$ python3 -q
>>> import numpy as np
>>> np.set_printoptions(precision=1, suppress=True, linewidth=160, sign=" ")
>>> rd = lambda a: np.round(a, 1) + 0
>>> arr = np.array([[-2, -2, 0, 1, 0, 3, 0, 2, 0, -3, 2],
...     [0, 0, -3, 0, 0, 0, 0, -2, 0, -3, 0],
...     [0, 0, 0, 0, 0, 0, 0, 2, -2, 0, -3],
...     [0, 0, 0, 0, 0, 0, 0, 0, 0, 0, 0],
...     [2, 0, 0, -3, 0, 0, 0, -3, 1, 0, 0]])
>>> t = np.radians(60)
>>> r_ = np.eye(11)
>>> r_[5, 5] = r_[4, 4] = np.cos(t)
>>> r_[5, 4], r_[4, 5] = -np.sin(t), np.sin(t)
>>> print(rd(r_))
[[ 1.   0.   0.   0.   0.   0.   0.   0.   0.   0.   0. ]
 [ 0.   1.   0.   0.   0.   0.   0.   0.   0.   0.   0. ]
 [ 0.   0.   1.   0.   0.   0.   0.   0.   0.   0.   0. ]
 [ 0.   0.   0.   1.   0.   0.   0.   0.   0.   0.   0. ]
 [ 0.   0.   0.   0.   0.5  0.9  0.   0.   0.   0.   0. ]
 [ 0.   0.   0.   0.  -0.9  0.5  0.   0.   0.   0.   0. ]
 [ 0.   0.   0.   0.   0.   0.   1.   0.   0.   0.   0. ]
 [ 0.   0.   0.   0.   0.   0.   0.   1.   0.   0.   0. ]
 [ 0.   0.   0.   0.   0.   0.   0.   0.   1.   0.   0. ]
 [ 0.   0.   0.   0.   0.   0.   0.   0.   0.   1.   0. ]
 [ 0.   0.   0.   0.   0.   0.   0.   0.   0.   0.   1. ]]
>>> Y = arr @ r_.T
>>> np.allclose(arr @ arr.T, Y @ Y.T)
True
>>> rd(np.abs(Y - arr).max(axis=0))
array([ 0. ,  0. ,  0. ,  0. ,  2.6,  1.5,  0. ,  0. ,  0. ,  0. ,  0. ])
>>> rank = np.linalg.matrix_rank(arr)
>>> rank
np.int64(4)
>>> N = np.linalg.svd(arr)[2][rank:].T
>>> np.linalg.matrix_rank(arr.T @ arr), np.linalg.matrix_rank(arr @ arr.T)
(np.int64(4), np.int64(4))
>>> [int(np.linalg.matrix_rank(arr[:i])) for i in range(1, len(arr) + 1)]
[1, 2, 3, 3, 4]
>>> left, sigma, VT = np.linalg.svd(arr)
>>> np.argmax(sigma[:-1] / (sigma[1:] + 1e-6)) + 1
np.int64(4)
>>> Y = left[:, :4] @ np.diag(sigma[:4]) @ VT[:4]
>>> np.linalg.matrix_rank(Y)
np.int64(4)
>>> print(rd(np.linalg.norm(arr - Y) / np.linalg.norm(arr)))
0.0
>>> rd(np.linalg.norm(arr - Y, 2)), sigma[4]
(np.float64(0.0), np.float64(0.0))
>>> feats = np.load("block15.npy")
>>> feats
array([[ 2,  5,  0,  5,  0, -1, -4],
       [ 5, -2, -6,  2,  1,  4,  0],
       [ 0, -6, -4, -3, -2,  3,  3],
       [ 5,  2, -3, -4,  1, -3,  2],
       [ 0,  1, -2,  1,  2, -1, -1],
       [-1,  4,  3, -3, -1, -6,  3],
       [-4,  0,  3,  2, -1,  3, -4]])
>>> Y = np.array([[0, 1, 2],
...     [2, 1, 0],
...     [1, -1, 3],
...     [3, 3, -2],
...     [-2, 0, 3],
...     [-1, -1, 0],
...     [2, -3, -1]])
>>> print(np.einsum("ik,kj->ij", feats, Y))
[[ 18  35  -2]
 [-10  11  -9]
 [-18 -23 -15]
 [ -6  -5  10]
 [ -2  10  -1]
 [ 16 -12   7]
 [  0   8  -2]]
>>> np.einsum("ij,ij->i", feats, feats)
array([ 71,  86,  83,  68,  12,  81,  55])
>>> np.linalg.matrix_rank(feats @ Y)
np.int64(3)
>>> np.einsum("ik,kj->ji", feats, Y)
array([[ 18, -10, -18,  -6,  -2,  16,   0],
       [ 35,  11, -23,  -5,  10, -12,   8],
       [ -2,  -9, -15,  10,  -1,   7,  -2]])
>>> w, vecs = np.linalg.eigh(feats)
>>> rd(np.linalg.eigvalsh(feats + -1 * np.eye(7)))
array([-14.6, -13. ,  -3.4,  -2.9,  -0.3,   1.7,   9.5])
>>> rd(np.linalg.svd(feats, compute_uv=False))
array([ 13.6,  12. ,  10.5,   2.7,   2.4,   1.9,   0.7])
>>> (w > 1e-8).sum(), (w < -1e-8).sum()
(np.int64(3), np.int64(4))
>>> rd(vecs.T @ feats @ vecs)
array([[-13.6,   0. ,   0. ,   0. ,   0. ,   0. ,   0. ],
       [  0. , -12. ,   0. ,   0. ,   0. ,   0. ,   0. ],
       [  0. ,   0. ,  -2.4,   0. ,   0. ,   0. ,   0. ],
       [  0. ,   0. ,   0. ,  -1.9,   0. ,   0. ,   0. ],
       [  0. ,   0. ,   0. ,   0. ,   0.7,   0. ,   0. ],
       [  0. ,   0. ,   0. ,   0. ,   0. ,   2.7,   0. ],
       [  0. ,   0. ,   0. ,   0. ,   0. ,   0. ,  10.5]])
>>> np.abs(vecs[:, -1]).round(6).argmax()
np.int64(0)
>>> rd(vecs.T @ vecs)
array([[ 1.,  0.,  0.,  0.,  0.,  0.,  0.],
       [ 0.,  1.,  0.,  0.,  0.,  0.,  0.],
       [ 0.,  0.,  1.,  0.,  0.,  0.,  0.],
       [ 0.,  0.,  0.,  1.,  0.,  0.,  0.],
       [ 0.,  0.,  0.,  0.,  1.,  0.,  0.],
       [ 0.,  0.,  0.,  0.,  0.,  1.,  0.],
       [ 0.,  0.,  0.,  0.,  0.,  0.,  1.]])
>>> rd(w)
array([-13.6, -12. ,  -2.4,  -1.9,   0.7,   2.7,  10.5])
>>> w.sum(), np.trace(feats)
(np.float64(-16.0), np.int64(-16))
>>> rd(np.linalg.norm(feats) ** 2 / np.linalg.norm(feats, 2) ** 2)
np.float64(2.5)
>>> rd(np.linalg.norm(feats, axis=1))
array([ 8.4,  9.3,  9.1,  8.2,  3.5,  9. ,  7.4])
>>> m1 = np.loadtxt("dump.csv", delimiter=",")
>>> print(rd(m1))
[[-0.2  0.8 -0.1  0.1  0.   0.   0.2  0.3  0.3  0.4  0.   0.   0.  -0.4]
 [ 0.8 -0.3 -0.3  0.3 -0.1 -0.1  0.2  0.   0.6  0.1  0.8  0.  -0.5  0.1]
 [-0.1 -0.3 -0.4  0.7 -0.2 -0.6 -0.7  0.  -0.6 -0.4 -0.1  0.  -0.4  0.1]
 [ 0.1  0.3  0.7  0.   0.   0.   0.1 -0.1  0.7  0.3  0.4  0.   0.3  0.2]
 [ 0.  -0.1 -0.2  0.  -0.7 -0.1 -0.3 -0.4 -0.3 -0.4 -0.3  0.1  0.8  0.1]
 [ 0.  -0.1 -0.6  0.  -0.1 -0.8  0.  -0.2  0.1 -0.1  0.2 -0.3  0.4 -0.2]
 [ 0.2  0.2 -0.7  0.1 -0.3  0.   0.1 -0.2 -0.2  0.1 -0.4  0.  -0.3  0. ]
 [ 0.3  0.   0.  -0.1 -0.4 -0.2 -0.2 -1.2 -0.1  0.2  0.  -0.3  0.3  0. ]
 [ 0.3  0.6 -0.6  0.7 -0.3  0.1 -0.2 -0.1  0.5  0.2  0.  -0.1  0.3  0.2]
 [ 0.4  0.1 -0.4  0.3 -0.4 -0.1  0.1  0.2  0.2  0.   0.2  0.2 -0.3 -0.1]
 [ 0.   0.8 -0.1  0.4 -0.3  0.2 -0.4  0.   0.   0.2 -0.1  0.   0.  -0.9]
 [ 0.   0.   0.   0.   0.1 -0.3  0.  -0.3 -0.1  0.2  0.  -0.2 -0.1  0.7]
 [ 0.  -0.5 -0.4  0.3  0.8  0.4 -0.3  0.3  0.3 -0.3  0.  -0.1 -0.3 -0.2]
 [-0.4  0.1  0.1  0.2  0.1 -0.2  0.   0.   0.2 -0.1 -0.9  0.7 -0.2 -0.4]]
>>> left, sigma, VT = np.linalg.svd(m1)
>>> print(np.argmax(sigma[:-1] / (sigma[1:] + 1e-6)) + 1)
10
>>> rd(sigma)
array([ 2.,  2.,  2.,  2.,  1.,  1.,  1.,  1.,  1.,  1.,  0.,  0.,  0.,  0.])
>>> Y = left[:, :10] @ np.diag(sigma[:10]) @ VT[:10]
>>> rd(np.linalg.norm(m1 - Y) / np.linalg.norm(m1))
np.float64(0.0)
>>> np.linalg.matrix_rank(m1, rtol=0.05)
np.int64(10)
>>> rd(np.linalg.norm(m1 - Y, 2)), rd(sigma[10])
(np.float64(0.0), np.float64(0.0))
